$ python -q
>>> import numpy as np
>>> np.set_printoptions(suppress=True, linewidth=200)
>>> M = np.load("test6.npy")
>>> print(M)
[[ 3 21 24]
 [ 4 28 32]
 [ 5 35 40]
 [ 2 14 16]]
>>> U, sigma, Vh = np.linalg.svd(M)
>>> print(sigma.round(1) + 0)
[78.5  0.   0. ]
>>> print(np.argmax(sigma[:-1] / (sigma[1:] + 1e-6)) + 1)
1
>>> A2 = U[:, :1] @ np.diag(sigma[:1]) @ Vh[:1]
>>> print(np.linalg.matrix_rank(A2))
1
>>> print(round(np.abs(M - A2).max(), 1))
0.0
>>> print(np.linalg.matrix_rank(M, rtol=0.05))
1
>>> print(A2.round(1))
[[ 3. 21. 24.]
 [ 4. 28. 32.]
 [ 5. 35. 40.]
 [ 2. 14. 16.]]
>>> print(round(np.linalg.norm(M - A2) / np.linalg.norm(M), 1))
0.0
>>> print(round(np.linalg.norm(M), 1))
78.5
>>> print(np.diff(M, axis=0))
[[  1   7   8]
 [  1   7   8]
 [ -3 -21 -24]]
>>> print(M.sum(axis=0))
[ 14  98 112]
>>> print(M.shape)
(4, 3)
>>> print(np.unravel_index(np.abs(M).argmax(), M.shape))
(np.int64(2), np.int64(2))
>>> print(np.linalg.matrix_rank(M))
1
>>> print(np.round(np.linalg.svd(M, compute_uv=False), 1) + 0)
[78.5  0.   0. ]
>>> print(np.linalg.cond(M) > 100)
True
>>> print([round(float(x), 1) for x in np.linalg.svd(M, compute_uv=False)[:3]])
[78.5, 0.0, 0.0]
>>> A2 = M[0, 0] * M[1:] - np.outer(M[1:, 0], M[0])
>>> print(A2)
[[0 0 0]
 [0 0 0]
 [0 0 0]]
>>> print(np.flatnonzero(~A2.round(6).any(axis=1)))
[0 1 2]
>>> print(np.round(M[:, 0] / M[0, 0], 1))
[1.  1.3 1.7 0.7]
>>> data = np.loadtxt("case4.csv", delimiter=",")
>>> print(data.round(1))
[[-2.   1.2 -0.3 -1.2]
 [-1.5  4.6  2.4 -0.4]
 [-4.4  2.7 -0.6 -2.6]]
>>> ang = np.radians(90)
>>> R = np.eye(4)
>>> R[0, 0] = R[2, 2] = np.cos(ang)
>>> R[0, 2], R[2, 0] = -np.sin(ang), np.sin(ang)
>>> print(R.round(1) + 0)
[[ 0.  0. -1.  0.]
 [ 0.  1.  0.  0.]
 [ 1.  0.  0.  0.]
 [ 0.  0.  0.  1.]]
>>> A2 = data @ R.T
>>> print(np.round(np.linalg.svd(data, compute_uv=False), 1) + 0, np.round(np.linalg.svd(A2, compute_uv=False), 1) + 0)
[7.5 3.7 0. ] [7.5 3.7 0. ]
>>> print(round(np.linalg.det(R), 1), np.trace(R))
1.0 2.0
>>> U, sigma, Vh = np.linalg.svd(data)
>>> print(sigma.round(1) + 0)
[7.5 3.7 0. ]
>>> A2 = U[:, :2] @ np.diag(sigma[:2]) @ Vh[:2]
>>> print(A2.round(1))
[[-2.   1.2 -0.3 -1.2]
 [-1.5  4.7  2.4 -0.4]
 [-4.4  2.7 -0.6 -2.6]]
>>> A = np.load("arr.npy")
>>> print(A)
[[1 0 0]
 [0 1 0]
 [0 0 1]]
>>> print(np.flatnonzero(np.linalg.matrix_power((A != 0) + (A.T != 0) + np.eye(3), 3)[0]))
[0]
>>> print((A != 0).astype(int))
[[1 0 0]
 [0 1 0]
 [0 0 1]]
>>> print(np.round(np.sort(np.linalg.eigvals(A).real), 1))
[1. 1. 1.]
>>> vec = np.array([0, -1, -3])
>>> h = np.maximum(A @ vec, 0)
>>> print(np.maximum(A @ (3 * vec), 0))
[0 0 0]
>>> print(A @ A)
[[1 0 0]
 [0 1 0]
 [0 0 1]]
>>> print([int(np.linalg.matrix_rank(np.linalg.matrix_power(A, p))) for p in range(1, 4)])
[3, 3, 3]
>>> print(np.prod(np.diag(A)), round(np.linalg.det(A), 1))
1 1.0
>>> vals, vecs = np.linalg.eigh(A)
>>> print(vals.sum(), np.trace(A))
3.0 3
>>> print(np.unique(vals.round(6) + 0, return_counts=True)[1])
[3]
>>> print(np.round(np.linalg.eigvalsh(A + -1 * np.eye(3)), 1))
[0. 0. 0.]
>>> print(round(float(np.linalg.det(2 * A)), 1), round(np.linalg.det(A), 1))
8.0 1.0
>>> print(np.round(np.linalg.det(A[::-1]), 1))
-1.0
>>> print(np.round(np.linalg.eigvals(A).sum().real, 1))
3.0
>>> print(np.poly(A))
[ 1. -3.  3. -1.]
>>> J = np.load("a.npy")
>>> print(J)
[[-4  6 -2]
 [ 3 -6  5]
 [-4  6 -2]
 [ 6 -8 -8]]
>>> print(A @ np.ones(3))
[1. 1. 1.]
>>> pr = np.eye(3)[2]
>>> for _ in range(6):
...     pr = pr @ A
...     print(pr.round(1))
... 
[0. 0. 1.]
[0. 0. 1.]
[0. 0. 1.]
[0. 0. 1.]
[0. 0. 1.]
[0. 0. 1.]
>>> A2 = J[0, 0] * J[1:] - np.outer(J[1:, 0], J[0])
>>> print(A2)
[[  0   6 -14]
 [  0   0   0]
 [  0  -4  44]]
>>> print(np.flatnonzero(~A2.round(6).any(axis=1)))
[1]
>>> vec = np.ones(3)
>>> for _ in range(7):
...     vec = A @ vec
...     vec /= np.linalg.norm(vec)
...     print(round(vec @ A @ vec, 1))
... 
1.0
1.0
1.0
1.0
1.0
1.0
1.0
>>> print(round(np.linalg.eigvalsh(A)[-1], 1))
1.0
>>> def softmax(z):
...     e = np.exp(z - z.max(axis=-1, keepdims=True))
...     return e / e.sum(axis=-1, keepdims=True)
... 
>>> print(np.round(softmax(J[1]), 1) + 0)
[0.1 0.  0.9]
>>> print(np.round(softmax(J).sum(axis=1), 1))
[1. 1. 1. 1.]
>>> S = J @ J.T / np.sqrt(3)
>>> print(np.round(softmax(S)[1] @ J, 1))
[ 3. -6.  5.]
>>> print(softmax(S).round(6).argmax(axis=1))
[0 1 0 3]
>>> A2 = np.array([[1, 0, -1], [-2, -3, -1], [-1, 3, 1]])
>>> X = np.tril(A2)
>>> print(X)
[[ 1  0  0]
 [-2 -3  0]
 [-1  3  1]]
>>> print(np.linalg.matrix_power(X - np.diag(np.diag(X)), 3))
[[0 0 0]
 [0 0 0]
 [0 0 0]]
>>> print(np.prod(np.diag(X)), round(float(np.linalg.det(X)), 1))
-3 -3.0
>>> print(np.linalg.matrix_rank(X - X[0, 0] * np.eye(3)))
2
>>> E = np.load("run10.npy")
>>> print(E.round(1) + 0)
[[-0.6 -0.5  0.  -0.6]
 [ 0.2 -0.7  0.6  0.3]
 [-0.5 -0.2 -0.4  0.7]
 [-0.5  0.4  0.7  0.2]]
>>> Q, R = np.linalg.qr(X)
>>> print(Q.shape, R.shape)
(3, 3) (3, 3)
>>> print(np.allclose(R.T @ R, X.T @ X))
True
>>> print(np.round(Q @ R, 1) + 0)
[[ 1.  0.  0.]
 [-2. -3.  0.]
 [-1.  3.  1.]]
>>> print(np.round(abs(R[0, 0]), 1), np.round(np.linalg.norm(X[:, 0]), 1))
2.4 2.4
>>> print(round(np.trace(Q @ Q.T), 1))
3.0
>>> print(R.round(1))
[[-2.4 -1.2  0.4]
 [ 0.   4.1  0.9]
 [ 0.   0.   0.3]]
>>> print(np.round(E[:, 1] @ E[:, 0], 1))
0.0
>>> print(np.round(E.T @ E, 1) + 0)
[[1. 0. 0. 0.]
 [0. 1. 0. 0.]
 [0. 0. 1. 0.]
 [0. 0. 0. 1.]]
>>> print(np.round(np.linalg.svd(E, compute_uv=False), 1))
[1. 1. 1. 1.]
>>> rng = np.random.default_rng(923592)
>>> idx = rng.permutation(4)
>>> print(idx)
[2 3 1 0]
>>> A2 = E[idx][:, idx]
>>> print(np.round(np.linalg.det(A2), 1), round(float(np.linalg.det(E[idx])), 1))
-1.0 1.0
>>> print(np.round(np.sort(np.abs(np.linalg.eigvals(A2))), 1))
[1. 1. 1. 1.]
>>> print(A2.round(1) + 0)
[[-0.4  0.7 -0.2 -0.5]
 [ 0.7  0.2  0.4 -0.5]
 [ 0.6  0.3 -0.7  0.2]
 [ 0.  -0.6 -0.5 -0.6]]
>>> vec = np.array([4, 2, 5, 8])
>>> print(np.round(np.linalg.inv(A2), 1) + 0)
[[-0.4  0.7  0.6  0. ]
 [ 0.7  0.2  0.3 -0.6]
 [-0.2  0.4 -0.7 -0.5]
 [-0.5 -0.5  0.2 -0.6]]
>>> print(round(float(np.linalg.norm(vec)), 1), np.round(np.linalg.norm(A2 @ vec), 1))
10.4 10.4
>>> print(round(float(np.linalg.det(A2)), 1))
-1.0
>>> print(np.round(A2.T @ (A2 @ vec), 1))
[4. 2. 5. 8.]
>>> T = np.stack([E, -1 * E, E[::-1]])
>>> print(np.linalg.matrix_rank(T))
[4 4 4]
>>> print(np.round(np.linalg.det(T), 1))
[-1. -1. -1.]
>>> print(np.round(np.linalg.norm(T, axis=(1, 2)), 1))
[2. 2. 2.]
>>> print((T @ E.T).shape)
(3, 4, 4)
>>> print(T.shape)
(3, 4, 4)
>>> m1 = np.load("mat.npy")
>>> print(m1)
[[ 1  0  1]
 [ 1  0  1]
 [ 3  0  3]
 [ 7  0  7]
 [ 5  0  5]
 [ 0 12  0]
 [11  0 11]
 [ 0 12  0]
 [ 0  0  0]
 [ 0 12  0]
 [15  0 15]
 [17  0 17]
 [15  0 15]
 [ 1  0  1]
 [ 3  0  3]
 [ 0  0  0]
 [ 0 16  0]
 [ 0 10  0]
 [ 0  4  0]]
>>> print(np.round(m1 @ np.linalg.pinv(m1) @ m1, 1) + 0)
[[ 1.  0.  1.]
 [ 1.  0.  1.]
 [ 3.  0.  3.]
 [ 7.  0.  7.]
 [ 5.  0.  5.]
 [ 0. 12.  0.]
 [11.  0. 11.]
 [ 0. 12.  0.]
 [ 0.  0.  0.]
 [ 0. 12.  0.]
 [15.  0. 15.]
 [17.  0. 17.]
 [15.  0. 15.]
 [ 1.  0.  1.]
 [ 3.  0.  3.]
 [ 0.  0.  0.]
 [ 0. 16.  0.]
 [ 0. 10.  0.]
 [ 0.  4.  0.]]
>>> print(np.unique(m1.round(6), axis=0).shape)
(12, 3)
>>> print(np.allclose(m1[:-1].T @ np.linalg.lstsq(m1[:-1].T, m1[-1])[0], m1[-1]))
True
>>> print(np.abs(np.diag(np.linalg.qr(m1)[1])) > 1e-9)
[ True  True False]
>>> W0 = np.array([[6, 1, 1, -8], [0, 2, -5, -4], [0, 0, -6, -1], [0, 0, 0, 5]])
>>> Q = W0.astype(float).copy()
>>> for j in range(4):
...     Q[:, j] -= Q[:, :j] @ (Q[:, :j].T @ Q[:, j])
...     Q[:, j] /= np.linalg.norm(Q[:, j])
... 
>>> print(Q.T @ W0)
[[ 6.  1.  1. -8.]
 [ 0.  2. -5. -4.]
 [ 0.  0.  6.  1.]
 [ 0.  0.  0.  5.]]
